In [1]: import numpy as np

In [2]: import numpy.linalg as la

In [3]: np.set_printoptions(precision=2, suppress=True, linewidth=200)

In [4]: rd = lambda a: np.round(a, 2) + 0

In [5]: A = np.array([[0.0, 0.0, 0.0, 0.0],
   ...:     [-0.32, -0.24, 0.28, -0.08],
   ...:     [0.64, 0.48, -0.56, 0.16],
   ...:     [0.96, 0.72, -0.84, 0.24],
   ...:     [-0.64, -0.48, 0.56, -0.16],
   ...:     [-0.16, -0.12, 0.14, -0.04]])

In [6]: A
Out[6]: 
array([[ 0.  ,  0.  ,  0.  ,  0.  ],
       [-0.32, -0.24,  0.28, -0.08],
       [ 0.64,  0.48, -0.56,  0.16],
       [ 0.96,  0.72, -0.84,  0.24],
       [-0.64, -0.48,  0.56, -0.16],
       [-0.16, -0.12,  0.14, -0.04]])

In [7]: # rows and columns are dependent

In [8]: U, sv, Vh = la.svd(A)

In [9]: V = Vh[:(sv > 1e-8).sum()]

In [10]: rng = np.random.default_rng(8388)

In [11]: x = A[5] + -3 * A[1] + rng.integers(2) * np.eye(4)[2]

In [12]: rd(x)
Out[12]: array([ 0.8,  0.6, -0.7,  0.2])

In [13]: rd(np.diag(V.T @ V))
Out[13]: array([0.42, 0.24, 0.32, 0.03])

In [14]: rd(la.norm(x - V.T @ V @ x))
Out[14]: np.float64(0.0)

In [15]: la.matrix_rank(np.vstack([A, x]))
Out[15]: np.int64(1)

In [16]: rd(V.T @ V)
Out[16]: 
array([[ 0.42,  0.31, -0.37,  0.1 ],
       [ 0.31,  0.24, -0.27,  0.08],
       [-0.37, -0.27,  0.32, -0.09],
       [ 0.1 ,  0.08, -0.09,  0.03]])
